$ ipython --no-banner

In [1]: import numpy as np

In [2]: from numpy import linalg as LA

In [3]: np.set_printoptions(precision=1, suppress=True, linewidth=100)

In [4]: F = np.arange(12).reshape(3, 4) + 5

In [5]: print(F)
[[ 5  6  7  8]
 [ 9 10 11 12]
 [13 14 15 16]]

In [6]: U, sigma, Vh = LA.svd(F)

In [7]: V = Vh[:(sigma > 1e-8).sum()]

In [8]: rng = np.random.default_rng(446)

In [9]: vec = F[1] + -3 * F[0] + rng.integers(2) * np.eye(4)[1]

In [10]: print(vec)
[ -6.  -8. -10. -12.]

In [11]: print(LA.matrix_rank(np.vstack([F, vec])))
2

In [12]: print(round(LA.norm(vec - V.T @ V @ vec), 1))
0.0

In [13]: print(np.diag(V.T @ V))
[0.7 0.3 0.3 0.7]

In [14]: print(V.T @ V)
[[ 0.7  0.4  0.1 -0.2]
 [ 0.4  0.3  0.2  0.1]
 [ 0.1  0.2  0.3  0.4]
 [-0.2  0.1  0.4  0.7]]

In [15]: B = np.array([[2, 0], [1, 0], [2, 2]])

In [16]: cent = np.array([[-4, 3, 4], [-1, -4, 2]])

In [17]: data = B @ cent

In [18]: print(data)
[[ -8   6   8]
 [ -4   3   4]
 [-10  -2  12]]

In [19]: print(LA.lstsq(F[:-1].T, F[-1])[2])
2

In [20]: print(np.unique(F.round(6), axis=0).shape)
(3, 4)

In [21]: print(np.abs(np.diag(LA.qr(F)[1])) > 1e-9)
[ True  True False]

In [22]: print(np.allclose(F[:-1].T @ LA.lstsq(F[:-1].T, F[-1])[0], F[-1]))
True

In [23]: print(round(np.trace(LA.pinv(F) @ F), 1))
2.0

In [24]: arr = np.loadtxt("data.csv", delimiter=",")

In [25]: print(arr)
[[-1.7  0.9  1.6]
 [-2.6  1.4  2.5]
 [ 4.  -1.9 -3.8]
 [-0.6  0.3  0.6]
 [ 0.1  0.1  0.1]
 [ 0.4 -0.2 -0.5]
 [ 2.6 -1.3 -2.5]
 [-2.2  0.9  1.9]
 [ 0.4 -0.2 -0.2]
 [ 0.   0.  -0.1]
 [-1.7  0.8  1.7]
 [ 0.   0.1  0.2]
 [ 2.3 -1.1 -2.3]
 [-0.1  0.1  0.2]
 [-4.3  1.9  4.1]
 [-0.4  0.2  0.2]
 [ 1.2 -0.7 -1.1]]

In [26]: idx = rng.permutation(3)

In [27]: B = arr[:, idx] * rng.choice([-1, 1], 3)

In [28]: print(B)
[[ 1.7 -1.6  0.9]
 [ 2.6 -2.5  1.4]
 [-4.   3.8 -1.9]
 [ 0.6 -0.6  0.3]
 [-0.1 -0.1  0.1]
 [-0.4  0.5 -0.2]
 [-2.6  2.5 -1.3]
 [ 2.2 -1.9  0.9]
 [-0.4  0.2 -0.2]
 [-0.   0.1  0. ]
 [ 1.7 -1.7  0.8]
 [-0.  -0.2  0.1]
 [-2.3  2.3 -1.1]
 [ 0.1 -0.2  0.1]
 [ 4.3 -4.1  1.9]
 [ 0.4 -0.2  0.2]
 [-1.2  1.1 -0.7]]

In [29]: U, _, Vh = LA.svd(arr.T @ B)

In [30]: print(np.round(LA.lstsq(arr, B)[0], 1) + 0)
[[-1.  0.  0.]
 [ 0.  0.  1.]
 [ 0. -1.  0.]]

In [31]: print(np.round(U @ Vh, 1) + 0)
[[-1.  0.  0.]
 [ 0.  0.  1.]
 [ 0. -1.  0.]]

In [32]: idx = arr[:, 1] > np.median(arr[:, 1])

In [33]: r0 = arr[idx].mean(axis=0) - arr[~idx].mean(axis=0)

In [34]: print(np.argsort(-np.abs(r0).round(6), kind="stable"))
[0 2 1]

In [35]: print(r0)
[-3.   1.4  2.8]

In [36]: print(round((((arr - arr.mean(axis=0)) @ r0 > 0) == idx).mean(), 1))
0.9

In [37]: vec = np.array([-4, 0, -3])

In [38]: y = arr @ vec

In [39]: print(np.round(LA.solve(arr.T @ arr, arr.T @ y), 1) + 0)
[-4.  0. -3.]

In [40]: print(np.round(LA.pinv(arr) @ arr, 1) + 0)
[[1. 0. 0.]
 [0. 1. 0.]
 [0. 0. 1.]]

In [41]: print(np.round(LA.lstsq(arr, y)[0], 1) + 0)
[-4.  0. -3.]

In [42]: y = y + 0.3 * rng.normal(size=17)

In [43]: print(y.round(1) + 0)
[ 2.5  2.5 -5.1  0.8 -0.8 -0.5 -3.   3.3 -1.4  0.   1.4 -0.1 -2.5 -0.5  5.1  1.  -2.1]

In [44]: beta, *_ = LA.lstsq(arr, y)

In [45]: print(beta.round())
[-4.  1. -3.]

In [46]: U, sigma, Vh = LA.svd(arr)

In [47]: print(sigma)
[11.9  0.4  0.3]

In [48]: B = U[:, :1] @ np.diag(sigma[:1]) @ Vh[:1]

In [49]: print(np.round(np.abs(arr - B).max(), 1))
0.1

In [50]: print(LA.matrix_rank(B))
1

In [51]: print(LA.matrix_rank(arr, rtol=0.05))
1

In [52]: E = np.load("sample14.npy")

In [53]: print(E)
[[ 0.9 18.1 39.2]
 [ 0.4 20.2 39. ]
 [ 0.9 20.1 41.4]
 [-0.1 21.3 39.8]
 [-0.8 20.2 41.1]
 [ 0.4 21.8 41.2]
 [-0.5 20.8 39.8]
 [ 1.1 19.7 40.3]
 [-1.6 20.  40. ]
 [-0.7 19.7 40.4]
 [-0.3 20.4 40.1]
 [-0.5 20.5 39.9]
 [-1.1 19.2 39.4]
 [-1.  20.1 39.8]
 [-0.4 21.6 38.9]
 [-2.1 21.1 41.4]
 [-0.2 19.3 39.5]
 [ 0.4 18.1 39.3]
 [ 0.6 20.2 40.2]]

In [54]: B = np.c_[E[:, :1] @ np.array([[-2]]), np.array([2, 0, 1, -2, -1, 0, -1, 1, -1, 2, 1, 1, -2, -1, -1, -1, 0, 1, -2])]

In [55]: print(B)
[[-1.8  2. ]
 [-0.8  0. ]
 [-1.8  1. ]
 [ 0.2 -2. ]
 [ 1.6 -1. ]
 [-0.8  0. ]
 [ 1.  -1. ]
 [-2.2  1. ]
 [ 3.2 -1. ]
 [ 1.4  2. ]
 [ 0.6  1. ]
 [ 1.   1. ]
 [ 2.2 -2. ]
 [ 2.  -1. ]
 [ 0.8 -1. ]
 [ 4.2 -1. ]
 [ 0.4  0. ]
 [-0.8  1. ]
 [-1.2 -2. ]]

In [56]: print(np.round(LA.lstsq(E, B[:, 0])[0], 1) + 0)
[-2.  0.  0.]
